% python3 -q
>>> import numpy as np
>>> np.set_printoptions(suppress=True, linewidth=200)
>>> J = np.loadtxt("run13.csv", delimiter=",")
>>> J
array([[ 0.,  2.,  1.,  0.,  1.],
       [ 3.,  3.,  2.,  2.,  2.],
       [ 4.,  3.,  5.,  4.,  3.],
       [ 7.,  3.,  5.,  6.,  6.],
       [ 8.,  4.,  5.,  8.,  8.],
       [ 9.,  5.,  7.,  8.,  9.],
       [10.,  6., 10., 11., 11.],
       [13.,  7., 11., 11., 14.],
       [14.,  8., 11., 13., 17.],
       [16.,  8., 12., 16., 20.],
       [19.,  9., 12., 18., 23.],
       [21., 11., 13., 18., 26.],
       [24., 12., 16., 19., 27.],
       [26., 12., 16., 22., 29.],
       [26., 13., 18., 25., 30.],
       [29., 13., 20., 27., 30.],
       [30., 16., 23., 27., 32.]])
>>> rng = np.random.default_rng(13931)
>>> A2 = J + rng.integers(-2, 3, (17, 1)) @ rng.integers(-2, 3, (1, 5))
>>> A2
array([[ 0., -2., -3.,  0.,  5.],
       [ 3.,  3.,  2.,  2.,  2.],
       [ 4.,  1.,  3.,  4.,  5.],
       [ 7., -1.,  1.,  6., 10.],
       [ 8.,  0.,  1.,  8., 12.],
       [ 9.,  7.,  9.,  8.,  7.],
       [10.,  4.,  8., 11., 13.],
       [13., 11., 15., 11., 10.],
       [14.,  8., 11., 13., 17.],
       [16.,  6., 10., 16., 22.],
       [19.,  9., 12., 18., 23.],
       [21., 15., 17., 18., 22.],
       [24.,  8., 12., 19., 31.],
       [26., 14., 18., 22., 27.],
       [26., 13., 18., 25., 30.],
       [29., 17., 24., 27., 26.],
       [30., 14., 21., 27., 34.]])
>>> np.abs(A2 - J).sum(axis=1)
array([12.,  0.,  6., 12., 12.,  6.,  6., 12.,  0.,  6.,  0., 12., 12.,  6.,  0., 12.,  6.])
>>> A2 = np.c_[J[:, :1] @ np.array([[0]]), np.array([2, 2, -3, 5, -3, 3, -5, -2, -2, 4, 1, 2, 2, -1, -1, -1, -1])]
>>> A2
array([[ 0.,  2.],
       [ 0.,  2.],
       [ 0., -3.],
       [ 0.,  5.],
       [ 0., -3.],
       [ 0.,  3.],
       [ 0., -5.],
       [ 0., -2.],
       [ 0., -2.],
       [ 0.,  4.],
       [ 0.,  1.],
       [ 0.,  2.],
       [ 0.,  2.],
       [ 0., -1.],
       [ 0., -1.],
       [ 0., -1.],
       [ 0., -1.]])
>>> np.round(np.linalg.lstsq(J, A2[:, 0])[0], 2)
array([0., 0., 0., 0., 0.])
>>> np.round(np.linalg.norm(np.linalg.qr(J)[0].T @ A2, axis=0) ** 2 / ((A2 ** 2).sum(axis=0) + 1e-12), 2)
array([0. , 0.2])
>>> data = np.load("case13.npy")
>>> data
array([[ 4,  3, -5, -3, -1,  5],
       [ 5,  4,  3, -5, -3, -1],
       [-1,  5,  4,  3, -5, -3],
       [-3, -1,  5,  4,  3, -5],
       [-5, -3, -1,  5,  4,  3],
       [ 3, -5, -3, -1,  5,  4]])
>>> labels = rng.permutation(6)
>>> labels
array([1, 4, 5, 0, 2, 3])
>>> A2 = data[labels][:, labels]
>>> A2
array([[ 4, -3, -1,  5,  3, -5],
       [-3,  4,  3, -5, -1,  5],
       [-5,  5,  4,  3, -3, -1],
       [ 3, -1,  5,  4, -5, -3],
       [ 5, -5, -3, -1,  4,  3],
       [-1,  3, -5, -3,  5,  4]])
>>> np.round(np.sort(np.abs(np.linalg.eigvals(A2))), 2)
array([ 1.73,  1.73,  3.  ,  7.  , 14.93, 14.93])
>>> round(float(np.linalg.det(A2)), 2), round(np.linalg.det(data[labels]), 2)
(-14049.0, np.float64(14049.0))
>>> def softmax(z):
...     e = np.exp(z - z.max(axis=-1, keepdims=True))
...     return e / e.sum(axis=-1, keepdims=True)
... 
>>> np.round(softmax(A2).sum(axis=1), 2)
array([1., 1., 1., 1., 1., 1.])
>>> np.round(softmax(10 * A2[4]), 2) + 0
array([1., 0., 0., 0., 0., 0.])
>>> np.round(softmax(A2[4]), 2) + 0
array([0.66, 0.  , 0.  , 0.  , 0.24, 0.09])
>>> scores = A2 @ A2.T / np.sqrt(6)
>>> np.round(softmax(scores + np.triu(np.full(scores.shape, -np.inf), 1)), 2) + 0
array([[1., 0., 0., 0., 0., 0.],
       [0., 1., 0., 0., 0., 0.],
       [0., 0., 1., 0., 0., 0.],
       [0., 0., 0., 1., 0., 0.],
       [0., 0., 0., 0., 1., 0.],
       [0., 0., 0., 0., 0., 1.]])
>>> softmax(scores).round(6).argmax(axis=1)
array([0, 1, 2, 3, 4, 5])
>>> np.round(softmax(scores), 2) + 0
array([[1., 0., 0., 0., 0., 0.],
       [0., 1., 0., 0., 0., 0.],
       [0., 0., 1., 0., 0., 0.],
       [0., 0., 0., 1., 0., 0.],
       [0., 0., 0., 0., 1., 0.],
       [0., 0., 0., 0., 0., 1.]])
>>> np.round(softmax(scores)[4] @ A2, 2)
array([ 5., -5., -3., -1.,  4.,  3.])
>>> A2 = np.array([[1, 2, -2, 1],
...     [0, -2, 2, -1],
...     [0, 1, 0, -2],
...     [2, 2, 1, 2],
...     [2, -2, -1, -2],
...     [1, 1, 2, 2],
...     [0, 2, -2, 1],
...     [1, -1, 2, 2]])
>>> W0 = A2.T @ A2
>>> W0
array([[11,  2,  2,  5],
       [ 2, 23, -8, 12],
       [ 2, -8, 22,  6],
       [ 5, 12,  6, 23]])
>>> np.einsum("ij,ji->", W0, W0)
np.int64(2217)
>>> np.round(np.linalg.det(2 * W0), 2), np.round(np.linalg.det(W0), 2)
(np.float64(793600.0), np.float64(49600.0))
>>> round(float(np.linalg.det(W0[::-1])), 2)
49600.0
>>> round(float(np.linalg.det(W0.T)), 2)
49600.0
